In [1]: import numpy as np

In [2]: np.set_printoptions(precision=3, suppress=True, linewidth=200)

In [3]: rnd = lambda a: np.round(a, 3) + 0

In [4]: J = np.load("dump.npy")

In [5]: rnd(J)
Out[5]: 
array([[ 0.   ,  8.434, -2.675,  4.66 ],
       [ 0.   ,  4.2  ,  0.737,  9.045],
       [ 0.   , -0.788, -2.579, -9.63 ],
       [ 0.   , -5.142, -0.134, -8.576],
       [ 0.   , -2.832, -1.533, -9.467],
       [ 0.   ,  2.424,  1.755,  9.542],
       [ 0.   , -7.789,  1.962, -5.957],
       [ 0.   , -1.546,  3.586,  9.206],
       [ 0.   ,  6.73 , -1.025,  7.325],
       [ 0.   ,  7.924, -4.955, -3.558],
       [ 0.   , -1.736,  3.659,  9.143],
       [ 0.   , -5.691,  4.822,  6.66 ],
       [ 0.   , -1.469,  3.556,  9.23 ],
       [ 0.   ,  4.248, -4.488, -7.862],
       [ 0.   , -8.93 ,  3.468, -2.867],
       [ 0.   ,  6.724, -1.02 ,  7.332],
       [ 0.   , -9.06 ,  3.93 , -1.571],
       [ 0.   , -8.211,  4.901,  2.926],
       [ 0.   ,  4.928,  0.275,  8.697],
       [ 0.   ,  4.519, -4.56 , -7.667],
       [ 0.   ,  8.172, -2.363,  5.257],
       [ 0.   ,  8.993, -4.374,  0.023],
       [ 0.   , -6.44 ,  4.936,  5.845],
       [ 0.   , -9.065,  4.068, -1.13 ],
       [ 0.   ,  5.234,  0.072,  8.521]])

In [6]: U, sv, vt = np.linalg.svd(J)

In [7]: rnd(sv)
Out[7]: array([37.618, 32.937,  0.   ,  0.   ])

In [8]: B = U[:, :2] @ np.diag(sv[:2]) @ vt[:2]

In [9]: np.linalg.matrix_rank(B)
Out[9]: np.int64(2)

In [10]: np.linalg.matrix_rank(J, rtol=0.05)
Out[10]: np.int64(2)

In [11]: rnd(np.linalg.norm(J - B) / np.linalg.norm(J))
Out[11]: np.float64(0.0)

In [12]: rnd(np.linalg.norm(J, 2) / np.linalg.norm(J))
Out[12]: np.float64(0.752)

In [13]: np.linalg.matrix_rank(J, rtol=0.1)
Out[13]: np.int64(2)

In [14]: np.linalg.cond(J) > 100
Out[14]: np.True_

In [15]: [round(float(x), 3) for x in np.linalg.svd(J, compute_uv=False)[:3]]
Out[15]: [37.618, 32.937, 0.0]

In [16]: K = np.load("sample12.npy")

In [17]: K
Out[17]: 
array([[ -3,  -9,  -2,   0],
       [ -4,  -2,  -6,   0],
       [  0,   6,  -2,   0],
       [  1, -10,   5,   0],
       [  3,  -6,   7,   0]])

In [18]: rk = np.linalg.matrix_rank(K)

In [19]: rk
Out[19]: np.int64(2)

In [20]: N = np.linalg.svd(K)[2][rk:].T

In [21]: np.linalg.matrix_rank(K.T @ K), np.linalg.matrix_rank(K @ K.T)
Out[21]: (np.int64(2), np.int64(2))

In [22]: N.shape
Out[22]: (4, 2)

In [23]: feats = np.load("w.npy")

In [24]: feats
Out[24]: 
array([[1, 1, 0, 0, 2, 2],
       [2, 0, 2, 1, 2, 0],
       [1, 3, 3, 3, 1, 3],
       [1, 1, 0, 0, 2, 2],
       [3, 2, 3, 1, 0, 2]])

In [25]: np.allclose(feats[:-1].T @ np.linalg.lstsq(feats[:-1].T, feats[-1])[0], feats[-1])
Out[25]: False

In [26]: W1 = np.array([[0, 2, 0, 4, 3, 1],
    ...:     [2, 3, 3, 2, 4, 2],
    ...:     [0, 0, 3, 3, 0, 4],
    ...:     [5, 5, 0, 2, 5, 2]])

In [27]: c = np.array([2, -1, 1, 1, 0, 2])

In [28]: hid = np.maximum(K @ W1 + c, 0)

In [29]: hid
Out[29]: 
array([[ 0,  0,  0,  0,  0,  0],
       [ 0,  0,  0,  0,  0,  0],
       [14, 17, 13,  7, 24,  6],
       [ 0,  0,  0,  0,  0,  3],
       [ 0,  0,  4, 22,  0, 21]])

In [30]: np.linalg.matrix_rank(hid)
Out[30]: np.int64(3)

In [31]: (hid > 0).astype(int)
Out[31]: 
array([[0, 0, 0, 0, 0, 0],
       [0, 0, 0, 0, 0, 0],
       [1, 1, 1, 1, 1, 1],
       [0, 0, 0, 0, 0, 1],
       [0, 0, 1, 1, 0, 1]])

In [32]: (hid > 0).mean(axis=0)
Out[32]: array([0.2, 0.2, 0.4, 0.4, 0.2, 0.6])

In [33]: Z = np.array([[-2, 1], [-1, 3], [1, 1], [1, -2], [-1, -3], [2, -2]])

In [34]: hid @ Z
Out[34]: 
array([[  0,   0],
       [  0,   0],
       [-37, -20],
       [  6,  -6],
       [ 68, -82]])

In [35]: U, sv, vt = np.linalg.svd(feats)

In [36]: evecs = vt[:(sv > 1e-8).sum()]

In [37]: rng = np.random.default_rng(982)

In [38]: x = feats[4] + 3 * feats[1] + rng.integers(2) * np.eye(6)[0]

In [39]: x
Out[39]: array([10.,  2.,  9.,  4.,  6.,  2.])

In [40]: rnd(np.linalg.norm(x - evecs.T @ evecs @ x))
Out[40]: np.float64(0.478)

In [41]: r0, g = feats[2], feats[0]

In [42]: r0 @ r0
Out[42]: np.int64(38)

In [43]: p = (r0 @ g) / (r0 @ r0) * r0

In [44]: rnd((g - p) @ r0)
Out[44]: np.float64(0.0)

In [45]: rnd(g - p)
Out[45]: array([ 0.684,  0.053, -0.947, -0.947,  1.684,  1.053])

In [46]: rnd(p)
Out[46]: array([0.316, 0.947, 0.947, 0.947, 0.316, 0.947])

In [47]: np.linalg.matrix_rank(np.outer(r0, g))
Out[47]: np.int64(1)

In [48]: np.outer(r0, g)
Out[48]: 
array([[1, 1, 0, 0, 2, 2],
       [3, 3, 0, 0, 6, 6],
       [3, 3, 0, 0, 6, 6],
       [3, 3, 0, 0, 6, 6],
       [1, 1, 0, 0, 2, 2],
       [3, 3, 0, 0, 6, 6]])

In [49]: E = np.load("run10.npy")

In [50]: E
Out[50]: 
array([[1, 0, 0],
       [3, 1, 0],
       [5, 4, 1]])

In [51]: O, Rm = np.linalg.qr(E)

In [52]: rnd(O.T @ O)
Out[52]: 
array([[1., 0., 0.],
       [0., 1., 0.],
       [0., 0., 1.]])

In [53]: np.trace(O @ O.T)
Out[53]: np.float64(3.0)

In [54]: rnd(np.abs(np.diag(Rm)))
Out[54]: array([5.916, 1.373, 0.123])

In [55]: O.shape, Rm.shape
Out[55]: ((3, 3), (3, 3))

In [56]: np.allclose(Rm.T @ Rm, E.T @ E)
Out[56]: True

In [57]: x = np.array([4, 3, 2])

In [58]: y = E @ x

In [59]: c, lr = np.zeros(3), 1 / np.linalg.norm(E, 2) ** 2

In [60]: for i in range(8):
    ...:     c -= lr * E.T @ (E @ c - y)
    ...:     if i % 2 == 0: print(i, round(np.linalg.norm(E @ c - y), 3))
    ...: 
0 0.813
2 0.768
4 0.726
6 0.686

In [61]: rnd(c)
Out[61]: array([4.183, 3.022, 0.704])

In [62]: rnd(np.linalg.cond(E))
Out[62]: np.float64(62.691)

In [63]: rk = np.linalg.matrix_rank(J)

In [64]: rk
Out[64]: np.int64(2)

In [65]: N = np.linalg.svd(J)[2][rk:].T

In [66]: np.linalg.matrix_rank(J.T @ J), np.linalg.matrix_rank(J @ J.T)
Out[66]: (np.int64(2), np.int64(2))

In [67]: rnd(N @ N.T)
Out[67]: 
array([[ 1.   ,  0.   ,  0.   ,  0.   ],
       [ 0.   ,  0.178,  0.366, -0.113],
       [ 0.   ,  0.366,  0.751, -0.231],
       [ 0.   , -0.113, -0.231,  0.071]])

In [68]: [int(np.linalg.matrix_rank(J[:, :j + 1])) for j in range(4)]
Out[68]: [0, 1, 2, 2]

In [69]: N.shape
Out[69]: (4, 2)
